$ python -q
>>> import numpy as np
>>> np.set_printoptions(precision=3, suppress=True, linewidth=200)
>>> def rd(a):
...     return np.round(a, 3) + 0
... 
>>> u = np.array([-2, 4, 7])
>>> v = np.array([1, 1, 5, 4, 4, -3])
>>> W0 = u[:, None] + v[None, :]
>>> print(W0)
[[-1 -1  3  2  2 -5]
 [ 5  5  9  8  8  1]
 [ 8  8 12 11 11  4]]
>>> rank = np.linalg.matrix_rank(W0)
>>> print(rank)
2
>>> N = np.linalg.svd(W0)[2][rank:].T
>>> print([int(np.linalg.matrix_rank(W0[:, :j + 1])) for j in range(6)])
[1, 1, 2, 2, 2, 2]
>>> print(rd(W0 @ N))
[[0. 0. 0. 0.]
 [0. 0. 0. 0.]
 [0. 0. 0. 0.]]
>>> print([int(np.linalg.matrix_rank(W0[:i])) for i in range(1, len(W0) + 1)])
[1, 2, 2]
>>> E = np.load("m.npy")
>>> print(E)
[[ 0.2  0.5  1.   0.6 -0.3]
 [ 2.7  0.3 -0.6  0.3 -3.3]
 [-0.3  0.6 -1.6 -0.1  0.2]
 [-1.3  0.8  1.3 -0.3  0.2]
 [ 1.   0.5 -1.6  0.1  0.6]
 [ 0.   0.  -0.1  0.9 -0.1]
 [ 0.5 -1.1 -0.7  0.5 -2. ]
 [ 0.1 -0.5  0.   1.4  0.2]
 [-0.9 -0.9 -0.1  0.9 -0.4]
 [ 0.   0.8 -0.9  0.3 -0.1]
 [ 0.7  0.7  0.4 -1.5  0.1]
 [-1.5  1.1 -0.5 -0.4  0.9]
 [-1.2 -0.5 -0.7 -2.5  0.4]
 [ 0.2  1.6 -0.3 -0.4  0. ]
 [ 0.2 -1.1 -0.8 -0.6 -0.9]
 [-0.2  0.   0.6 -0.1  1. ]
 [ 0.8 -0.4 -1.5  0.6 -0.1]
 [ 0.1  0.5  1.  -0.9  1. ]
 [-0.7 -1.4 -0.2  1.9 -1.4]
 [ 0.3  0.2  1.  -2.3  0.3]
 [ 0.4  0.7  0.1  0.1  0.6]
 [-0.4 -0.3 -0.7  1.1 -0.1]
 [-0.1  1.9  1.5 -0.7  0.3]
 [-0.3 -0.5 -0.1  0.5  0. ]
 [ 1.6 -0.6  0.9 -0.9  0.8]
 [ 0.7 -0.8 -2.2 -0.4  0.7]
 [-2.2 -0.8 -0.6  0.8  0.7]]
>>> x0 = np.array([-1, 1, 2, -1, 0])
>>> y = E @ x0
>>> print(rd(np.linalg.lstsq(E, y)[0]))
[-1.  1.  2. -1.  0.]
>>> print(rd(np.linalg.solve(E.T @ E, E.T @ y)))
[-1.  1.  2. -1.  0.]
>>> print(rd(y))
[ 1.7 -3.9 -2.2  5.  -3.8 -1.1 -3.5 -2.  -1.1 -1.3  2.3  2.   1.8  1.2 -2.3  1.5 -4.8  3.3 -3.   4.2  0.4 -2.4  5.7 -0.9  0.5 -5.5 -0.6]
>>> rng = np.random.default_rng(5031)
>>> y = y + 0.1 * rng.normal(size=27)
>>> print(rd(y))
[ 1.633 -3.912 -2.239  4.826 -3.732 -1.102 -3.535 -1.967 -1.197 -1.353  2.268  1.989  1.868  1.156 -2.261  1.471 -4.799  3.343 -2.901  4.059  0.289 -2.49   5.743 -1.033  0.415 -5.55  -0.617]
>>> coef, *_ = np.linalg.lstsq(E, y)
>>> print([round(float(np.linalg.norm(np.linalg.solve(E.T @ E + lam * np.eye(5), E.T @ y))), 2) for lam in (0, 1, 10, 100)])
[2.64, 2.54, 1.97, 0.67]
>>> print(coef.round())
[-1.  1.  2. -1. -0.]
>>> print(rd(E.T @ (y - E @ coef)))
[0. 0. 0. 0. 0.]
>>> K = np.loadtxt("w.csv", delimiter=",")
>>> print(K)
[[2. 1. 1. 0.]
 [1. 2. 1. 1.]
 [1. 1. 2. 1.]
 [0. 1. 1. 2.]]
>>> # symmetric, so the eigenvalues are real
>>> print(rd(np.linalg.det(K.T)))
4.0
>>> print(np.kron(np.eye(2, dtype=int), K))
[[2. 1. 1. 0. 0. 0. 0. 0.]
 [1. 2. 1. 1. 0. 0. 0. 0.]
 [1. 1. 2. 1. 0. 0. 0. 0.]
 [0. 1. 1. 2. 0. 0. 0. 0.]
 [0. 0. 0. 0. 2. 1. 1. 0.]
 [0. 0. 0. 0. 1. 2. 1. 1.]
 [0. 0. 0. 0. 1. 1. 2. 1.]
 [0. 0. 0. 0. 0. 1. 1. 2.]]
>>> print(np.einsum("ii->", K))
8.0
>>> out = np.linalg.invert(K)
Traceback (most recent call last):
  File "<python-input-33>", line 1, in <module>
    out = np.linalg.invert(K)
          ^^^^^^^^^^^^^^^^
AttributeError: module 'numpy.linalg' has no attribute 'invert'
>>> out = np.linalg.inv(K)
>>> print(rd(np.linalg.inv(out)))
[[2. 1. 1. 0.]
 [1. 2. 1. 1.]
 [1. 1. 2. 1.]
 [0. 1. 1. 2.]]
>>> print(rd(np.linalg.det(K) * np.linalg.det(out)))
1.0
>>> x0 = np.ones(4)
>>> for _ in range(3):
...     x0 = K @ x0
...     x0 /= np.linalg.norm(x0)
...     print(round(x0 @ K @ x0, 3))
... 
4.561
4.562
4.562
>>> print(rd(x0))
[0.435 0.557 0.557 0.435]
>>> out = K / np.sqrt((K ** 2).mean(axis=1, keepdims=True))
>>> print(rd(np.linalg.norm(out, axis=1)))
[2. 2. 2. 2.]
>>> w, vecs = np.linalg.eigh(K)
>>> x0 = np.array([0, -2, -1, 2])
>>> print(rd(x0 @ K @ x0 / (x0 @ x0)), rd(w[0]), rd(w[-1]))
1.111 0.438 4.562
>>> M = np.load("a.npy")
>>> print(M)
[[ 0.7  2.6 -0.4 -0.7  0.4]
 [ 0.3  0.  -0.7 -0.4 -0.7]
 [ 1.4 -0.6  0.4  2.  -1.6]
 [ 0.5  0.  -0.1  0.6 -1.2]
 [-1.9 -0.1 -0.1 -1.1 -1. ]
 [-1.2 -0.9 -1.2  1.3 -0.3]]
>>> print(rd(M[0] @ M[2]))
-2.78
>>> print(rd(np.linalg.norm(M[0], 1)), rd(np.linalg.norm(M[0], np.inf)))
4.8 2.6
>>> out = np.array([[0, 1, 0], [2, 1, 2], [3, 1, 2], [3, 3, 2], [0, 3, 0]])
>>> print(rd(np.einsum("ik,kj->ji", M, out)))
[[ 1.9 -3.3  6.   1.5 -3.8 -1.5]
 [ 2.  -3.7  2.4 -1.4 -8.4 -0.3]
 [ 3.  -2.2  3.6  1.  -2.6 -1.6]]
>>> print(rd(np.einsum("ik,kj->ij", M, out)))
[[ 1.9  2.   3. ]
 [-3.3 -3.7 -2.2]
 [ 6.   2.4  3.6]
 [ 1.5 -1.4  1. ]
 [-3.8 -8.4 -2.6]
 [-1.5 -0.3 -1.6]]
>>> print(rd(np.einsum("ij->j", M)))
[-0.2  1.  -2.1  1.7 -4.4]
>>> print(np.einsum("ij,ij->i", M, M))
[8.06 1.23 9.04 2.06 5.84 5.47]
>>> print(rd(out.T @ M.T))
[[ 1.9 -3.3  6.   1.5 -3.8 -1.5]
 [ 2.  -3.7  2.4 -1.4 -8.4 -0.3]
 [ 3.  -2.2  3.6  1.  -2.6 -1.6]]
>>> print(np.linalg.matrix_rank(np.vstack([M, out.T])))
5
>>> x0 = np.array([2, 0, 2, 0, 0])
>>> y = M @ x0
>>> print(rd(y))
[ 0.6 -0.8  3.6  0.8 -4.  -4.8]
>>> print(rd(np.linalg.pinv(M) @ M))
[[1. 0. 0. 0. 0.]
 [0. 1. 0. 0. 0.]
 [0. 0. 1. 0. 0.]
 [0. 0. 0. 1. 0.]
 [0. 0. 0. 0. 1.]]
>>> print(rd(np.linalg.solve(M.T @ M, M.T @ y)))
[2. 0. 2. 0. 0.]
>>> y = y + 0.3 * rng.normal(size=6)
>>> print(rd(y))
[ 0.922 -0.918  4.256  0.7   -4.053 -4.9  ]
>>> coef, *_ = np.linalg.lstsq(M, y)
>>> print([round(float(np.linalg.norm(np.linalg.solve(M.T @ M + lam * np.eye(5), M.T @ y))), 2) for lam in (0, 1, 10, 100)])
[2.99, 2.47, 1.19, 0.21]
>>> print(rd(M.T @ (y - M @ coef)))
[0. 0. 0. 0. 0.]
>>> print(coef.round())
[ 2.  0.  2.  0. -0.]
>>> out = np.array([[0, 0, 0, 1, 0],
...     [3, 2, 2, 0, 0],
...     [3, 1, 0, 3, 2],
...     [0, 2, 0, 2, 1],
...     [1, 2, 2, 1, 3]])
>>> F = out - out.T
>>> print(F)
[[ 0 -3 -3  1 -1]
 [ 3  0  1 -2 -2]
 [ 3 -1  0  3  0]
 [-1  2 -3  0  0]
 [ 1  2  0  0  0]]
>>> rank = np.linalg.matrix_rank(F)
>>> print(rank)
4
>>> N = np.linalg.svd(F)[2][rank:].T
>>> print(np.linalg.matrix_rank(F.T @ F), np.linalg.matrix_rank(F @ F.T))
4 4
>>> print(rd(N[:, 0] / N[np.abs(N[:, 0]).round(6).argmax(), 0]))
[ 0.429 -0.214 -0.286 -0.5    1.   ]
>>> print([int(np.linalg.matrix_rank(np.delete(F, i, axis=0))) for i in range(5)])
[4, 4, 4, 4, 4]
>>> print(np.allclose(F @ N, 0))
True
>>> print(rd(F @ N))
[[0.]
 [0.]
 [0.]
 [0.]
 [0.]]
>>> mat = np.loadtxt("block7.csv", delimiter=",")
>>> print(mat)
[[-6.716  2.941 -0.33 ]
 [-5.063 -1.384  6.905]
 [ 3.18   2.383 -0.988]
 [-0.812 -0.326 -0.585]
 [-0.047  3.079  0.39 ]
 [-5.246 -0.578 -1.292]
 [ 3.988 -2.602 -0.051]
 [ 3.225 -1.714  4.404]
 [-1.834 -2.624 -2.335]
 [ 0.759 -0.503  0.692]
 [-2.468  0.672  4.511]
 [-0.32   1.378  0.726]
 [-1.515  5.902 -1.376]
 [ 4.143  2.763  3.017]
 [-3.874  0.788  4.212]
 [ 1.661 -1.306 -0.7  ]
 [-4.505 -1.015  3.547]
 [-0.652 -2.429 -0.704]
 [-7.134 -4.321  0.861]
 [ 0.929 -0.239  0.   ]
 [ 5.995  3.593  0.985]]
>>> x0 = np.array([-1, 1, -3])
>>> y = mat @ x0
>>> coef, lr = np.zeros(3), 1 / np.linalg.norm(mat, 2) ** 2
>>> for i in range(15):
...     coef -= lr * mat.T @ (mat @ coef - y)
...     if i % 5 == 0: print(i, round(np.linalg.norm(mat @ coef - y), 3))
... 
0 22.007
5 1.592
10 0.123
>>> print(rd(coef))
[-1.     0.999 -2.999]
>>> print(rd(np.linalg.cond(mat)))
1.616
>>> cen = mat - mat.mean(axis=0)
>>> vecs = np.linalg.svd(cen)[2][:1]
>>> out = cen - cen @ vecs.T @ vecs
>>> print(rd(out.std(axis=0)))
[0.703 2.268 2.315]
>>> print(rd((cen @ vecs.T).std(axis=0)))
[3.739]
>>> print(rd(np.linalg.norm(out) / np.linalg.norm(cen)))
0.664
>>> print(rd(np.cov(cen @ vecs.T, rowvar=False)))
14.68
>>> print(np.linalg.norm(out, axis=1).round(6).argmax())
12
>>> cen = mat - mat.mean(axis=0)
>>> U, sigma, Vh = np.linalg.svd(cen, full_matrices=False)
>>> print(np.abs(U[:, 0]).argmax())
20
>>> print(np.searchsorted(np.cumsum(sigma ** 2) / (sigma ** 2).sum(), 0.9) + 1)
3
>>> print(rd(np.abs(Vh[-1])))
[0.068 0.656 0.752]
>>> print(rd((sigma ** 2).sum() ** 2 / (sigma ** 4).sum()))
2.437
>>> print(rd(cen.mean(axis=0)))
[0. 0. 0.]
>>> print(np.abs(Vh[0]).argmax())
0
>>> print((np.sign(U[:, 0]) == np.sign(U[0, 0])).astype(int))
[1 1 0 0 0 1 0 0 1 0 1 0 0 0 1 0 1 1 1 0 0]
>>> theta = np.radians(180)
>>> R = np.eye(5)
>>> R[3, 3] = R[0, 0] = np.cos(theta)
>>> R[3, 0], R[0, 3] = -np.sin(theta), np.sin(theta)
>>> print(rd(R))
[[-1.  0.  0.  0.  0.]
 [ 0.  1.  0.  0.  0.]
 [ 0.  0.  1.  0.  0.]
 [ 0.  0.  0. -1.  0.]
 [ 0.  0.  0.  0.  1.]]
>>> out = E @ R.T
>>> print(np.allclose(E @ E.T, out @ out.T))
True
>>> print(rd(np.linalg.svd(E, compute_uv=False)), rd(np.linalg.svd(out, compute_uv=False)))
[6.627 5.529 4.6   3.71  3.12 ] [6.627 5.529 4.6   3.71  3.12 ]
>>> u = np.array([0, 2, 0, 3, 2])
>>> data = np.outer(rng.normal(size=16), u) + 0.1 * rng.normal(size=(16, 5))
>>> print(rd(data))
[[-0.205  1.502 -0.04   2.365  1.712]
 [-0.173  0.884  0.039  1.276  0.892]
 [ 0.009 -1.375  0.039 -2.023 -1.42 ]
 [ 0.028 -2.149 -0.129 -3.324 -2.119]
 [-0.052  1.335  0.     2.142  1.496]
 [ 0.066  1.512  0.092  2.406  1.662]
 [-0.03   0.731 -0.022  0.848  0.583]
 [-0.292 -1.245 -0.131 -1.87  -1.219]
 [-0.085 -0.291 -0.068 -0.345 -0.262]
 [ 0.087 -0.011 -0.113 -0.616 -0.303]
 [-0.032 -3.536  0.039 -5.412 -3.633]
 [ 0.185  2.808 -0.043  3.95   2.914]
 [ 0.003 -3.556 -0.006 -5.257 -3.451]
 [-0.309 -1.171 -0.089 -1.8   -1.216]
 [ 0.123 -0.81  -0.101 -1.152 -0.844]
 [-0.071 -2.805  0.181 -3.967 -2.66 ]]
>>> out = np.c_[data[:, :3] @ np.array([[3, -3, 0], [-1, 1, 1], [-3, 2, 0]]), np.array([-9, 7, 5, 4, 2, 2, -3, 2, -2, -6, 1, -5, -8, 3, -4, 3])]
>>> print(rd(out))
[[-1.998  2.037  1.502 -9.   ]
 [-1.521  1.482  0.884  7.   ]
 [ 1.284 -1.323 -1.375  5.   ]
 [ 2.62  -2.492 -2.149  4.   ]
 [-1.493  1.493  1.335  2.   ]
 [-1.592  1.5    1.512  2.   ]
 [-0.755  0.776  0.731 -3.   ]
 [ 0.76  -0.63  -1.245  2.   ]
 [ 0.241 -0.173 -0.291 -2.   ]
 [ 0.611 -0.498 -0.011 -6.   ]
 [ 3.324 -3.362 -3.536  1.   ]
 [-2.123  2.166  2.808 -5.   ]
 [ 3.582 -3.576 -3.556 -8.   ]
 [ 0.509 -0.42  -1.171  3.   ]
 [ 1.482 -1.381 -0.81  -4.   ]
 [ 2.051 -2.232 -2.805  3.   ]]
>>> print(rd(np.linalg.norm(out - data @ np.linalg.lstsq(data, out)[0], axis=0)))
[ 0.     0.     0.    15.958]
>>> print(np.linalg.matrix_rank(out))
4
>>> print(np.linalg.matrix_rank(np.c_[data, out]))
6
